>>> import numpy as np
>>> np.set_printoptions(precision=2, suppress=True, linewidth=200)
>>> tidy = lambda a: np.round(a, 2) + 0
>>> J = np.load("w.npy")
>>> tidy(J)
array([[ 1.14, -1.77, -1.95, -0.88],
       [ 2.07,  2.03, -0.74,  0.25],
       [ 0.5 ,  0.27,  1.24, -2.67],
       [-1.78,  1.3 , -1.76, -1.02]])
>>> rng = np.random.default_rng(88901)
>>> idx = rng.permutation(4)
>>> idx
array([1, 3, 0, 2])
>>> out = J[idx][:, idx]
>>> tidy(np.trace(out))
np.float64(3.39)
>>> tidy(np.diag(out))
array([ 2.03, -1.02,  1.14,  1.24])
>>> tidy(np.linalg.det(out)), tidy(np.linalg.det(J[idx]))
(np.float64(-81.0), np.float64(81.0))
>>> tidy(np.sort(np.abs(np.linalg.eigvals(out))))
array([3., 3., 3., 3.])
>>> tidy(out)
array([[ 2.03,  0.25,  2.07, -0.74],
       [ 1.3 , -1.02, -1.78, -1.76],
       [-1.77, -0.88,  1.14, -1.95],
       [ 0.27, -2.67,  0.5 ,  1.24]])
>>> cov = out.T @ out
>>> tidy(np.trace(cov)), (out ** 2).sum()
(np.float64(36.0), np.float64(36.0))
>>> tidy(np.linalg.eigvalsh(cov)[::-1])
array([9., 9., 9., 9.])
>>> np.linalg.matrix_rank(cov)
np.int64(4)
>>> (out @ out.T).shape
(4, 4)
>>> np.allclose(cov, cov.T)
True
>>> hat = np.triu(np.array([[1, 0, 1, 3], [3, 3, 1, 3], [0, 3, 1, 3], [0, 3, 2, 0]]), 1) + np.eye(4)
>>> out = hat @ J @ np.linalg.inv(hat)
>>> tidy(np.trace(out)), tidy(np.trace(J))
(np.float64(3.39), np.float64(3.39))
>>> tidy(hat @ J - J @ hat)
array([[ -4.85,   4.17,  -3.41,   2.  ],
       [ -4.85,   4.17,  -8.13, -15.79],
       [ -5.35,   3.89,  -6.05,  -9.11],
       [  0.  ,   0.  ,   0.48,   6.73]])
>>> tidy(np.poly(out))
array([  1.  ,  -3.39,   0.  ,  30.54, -81.  ])
>>> np.linalg.matrix_rank(out)
np.int64(4)
